$ ipython --no-banner

In [1]: import numpy as np

In [2]: np.set_printoptions(suppress=True, linewidth=200)

In [3]: def rd(a):
   ...:     return np.round(a, 2) + 0
   ...: 

In [4]: cent = np.array([[-0.4, 0.0, -0.5, 0.4, 0.2, -0.7, -0.4, 1.2],
   ...:     [-0.1, 0.6, 0.4, -0.2, -0.9, 0.9, 0.4, -1.6],
   ...:     [0.5, 0.3, 1.2, 0.2, 0.3, 0.2, 0.1, -1.8],
   ...:     [-0.9, 0.6, -1.1, 1.0, 2.0, 1.1, 0.1, -0.3]])

In [5]: rng = np.random.default_rng(2411)

In [6]: m1 = np.array([[-5, 3, 1, -4],
   ...:     [-1, 3, 1, -2],
   ...:     [3, 4, 2, 5],
   ...:     [5, 2, 5, 1],
   ...:     [2, -3, 4, -5],
   ...:     [3, 1, -3, 3],
   ...:     [4, -2, -3, 5],
   ...:     [-5, -4, 2, 5],
   ...:     [-5, 3, -2, -3],
   ...:     [1, 3, -3, 3],
   ...:     [-5, 3, -1, -5]]) @ cent + 0.1 * rng.normal(size=(11, 8))

In [7]: rd(m1)
Out[7]: 
array([[  5.74,  -0.36,   9.31,  -6.24, -11.52,   2.15,   3.  , -11.31],
       [  2.26,   0.84,   5.11,  -2.79,  -6.53,   1.39,   1.65,  -7.16],
       [ -5.02,   6.07,  -2.89,   5.66,   7.69,   7.58,   1.13,  -8.08],
       [ -0.68,   3.48,   3.09,   3.62,   2.85,   0.35,  -0.57,  -6.42],
       [  5.94,  -3.67,   8.18,  -2.79,  -5.58,  -8.75,  -2.02,   1.59],
       [ -5.43,   1.49,  -8.05,   3.54,   4.85,   1.39,  -1.03,   6.64],
       [ -7.34,   0.77, -11.68,   6.23,  11.69,   0.3 ,  -2.25,  11.91],
       [ -1.  ,   1.41,  -2.23,   4.25,  13.42,   5.75,   0.99,  -4.65],
       [  3.35,  -0.54,   4.62,  -5.98, -10.42,   2.42,   2.59,  -6.38],
       [ -4.98,   2.66,  -6.28,   2.23,   2.68,   4.61,   0.76,   0.98],
       [  5.83,  -1.28,   8.06,  -7.74, -13.93,   0.55,   2.64,  -7.78]])

In [8]: np.linalg.matrix_rank(m1, rtol=0.1)
Out[8]: np.int64(4)

In [9]: round(np.log10(np.linalg.cond(m1)))
Out[9]: 3

In [10]: rd(np.abs(np.linalg.svd(m1)[2][-1]))
Out[10]: array([0.26, 0.44, 0.18, 0.19, 0.02, 0.02, 0.75, 0.34])

In [11]: [round(float(x), 2) for x in np.linalg.svd(m1, compute_uv=False)[:3]]
Out[11]: [45.98, 23.94, 12.89]

In [12]: np.linalg.cond(m1) > 100
Out[12]: np.True_

In [13]: left, sv, Vh = np.linalg.svd(m1)

In [14]: np.argmax(sv[:-1] / (sv[1:] + 1e-6)) + 1
Out[14]: np.int64(4)

In [15]: rd(sv)
Out[15]: array([45.98, 23.94, 12.89,  6.33,  0.36,  0.25,  0.17,  0.12])

In [16]: Y = left[:, :4] @ np.diag(sv[:4]) @ Vh[:4]

In [17]: np.linalg.matrix_rank(m1, rtol=0.05)
Out[17]: np.int64(4)

In [18]: rd(np.linalg.norm(m1 - Y, 2)), rd(sv[4])
Out[18]: (np.float64(0.36), np.float64(0.36))

In [19]: J = np.loadtxt("a.csv", delimiter=",")

In [20]: J
Out[20]: 
array([[ 0.1, -3. ,  3. ,  0. ,  2. , -3. ,  2. , -3. , -2. ,  3. , -2. , -3. ],
       [-3. ,  3.1,  1. ,  2. , -1. ,  1. , -3. ,  2. , -3. ,  1. , -1. ,  3. ],
       [ 0. ,  0. , -2.9, -1. ,  0. ,  1. , -3. , -3. ,  2. , -2. , -2. ,  2. ],
       [ 1. ,  0. ,  3. ,  3.1,  0. , -3. , -3. , -2. ,  0. ,  1. ,  1. , -3. ],
       [-3. , -1. , -3. ,  2. ,  0.1, -2. ,  0. ,  0. , -1. ,  3. ,  1. , -1. ],
       [ 2. ,  2. ,  1. ,  0. , -2. ,  0.1,  0. ,  2. ,  2. , -2. ,  3. ,  3. ],
       [-1. ,  1. ,  1. , -1. ,  3. ,  2. , -0.9,  1. , -1. , -3. ,  0. , -2. ],
       [-2. , -1. , -2. , -2. ,  1. ,  0. ,  0. , -1.9,  3. , -2. , -2. , -3. ],
       [-3. , -2. , -3. ,  3. ,  0. ,  0. , -3. , -3. ,  2.1, -2. , -1. , -3. ],
       [ 0. ,  3. ,  2. ,  3. ,  1. ,  0. , -3. , -1. , -3. , -2.9, -3. ,  0. ],
       [ 3. , -1. , -1. , -3. ,  1. , -2. , -3. , -3. , -3. , -1. ,  0.1, -2. ],
       [ 0. , -3. ,  3. ,  0. ,  2. , -3. ,  2. , -3. , -2. ,  3. , -2. , -2.9]])

In [21]: W1 = np.array([[1, 2, 1],
    ...:     [0, 0, 2],
    ...:     [0, 1, 2],
    ...:     [1, 1, 2],
    ...:     [0, 0, 2],
    ...:     [1, 1, 0],
    ...:     [0, 0, 1],
    ...:     [0, 1, 2],
    ...:     [1, 2, 1],
    ...:     [0, 0, 1],
    ...:     [1, 1, 1],
    ...:     [1, 1, 2]])

In [22]: coef = np.array([-8, -3, 7])

In [23]: act = np.maximum(J @ W1 + coef, 0)

In [24]: np.linalg.matrix_rank(act)
Out[24]: np.int64(2)

In [25]: rd(act)
Out[25]: 
array([[ 0. ,  0. ,  0.1],
       [ 0. ,  0. , 18.2],
       [ 0. ,  0. ,  0. ],
       [ 0. ,  0. ,  9.2],
       [ 0. ,  0. ,  1.2],
       [ 2.1, 14.1, 24. ],
       [ 0. ,  0. ,  7.1],
       [ 0. ,  0. ,  0. ],
       [ 0. ,  0. ,  0. ],
       [ 0. ,  0. , 11.1],
       [ 0. ,  0. ,  0. ],
       [ 0. ,  0. ,  0.2]])

In [26]: (act > 0).astype(int)
Out[26]: 
array([[0, 0, 1],
       [0, 0, 1],
       [0, 0, 0],
       [0, 0, 1],
       [0, 0, 1],
       [1, 1, 1],
       [0, 0, 1],
       [0, 0, 0],
       [0, 0, 0],
       [0, 0, 1],
       [0, 0, 0],
       [0, 0, 1]])

In [27]: cent = np.array([[3, -1, 2], [-2, 1, -2], [0, 1, 0]])

In [28]: W1 @ cent
Out[28]: 
array([[-1,  2, -2],
       [ 0,  2,  0],
       [-2,  3, -2],
       [ 1,  2,  0],
       [ 0,  2,  0],
       [ 1,  0,  0],
       [ 0,  1,  0],
       [-2,  3, -2],
       [-1,  2, -2],
       [ 0,  1,  0],
       [ 1,  1,  0],
       [ 1,  2,  0]])

In [29]: (act @ cent).round(6).argmax(axis=1)
Out[29]: array([1, 1, 0, 1, 1, 1, 1, 0, 0, 1, 0, 1])

In [30]: gram = m1.T @ m1

In [31]: (m1 @ m1.T).shape
Out[31]: (11, 11)

In [32]: rd(np.trace(gram)), rd((m1 ** 2).sum())
Out[32]: (np.float64(2893.37), np.float64(2893.37))

In [33]: np.linalg.matrix_rank(gram)
Out[33]: np.int64(8)

In [34]: rd(np.linalg.svd(m1, compute_uv=False) ** 2)
Out[34]: array([2114.  ,  573.  ,  166.07,   40.07,    0.13,    0.06,    0.03,    0.02])
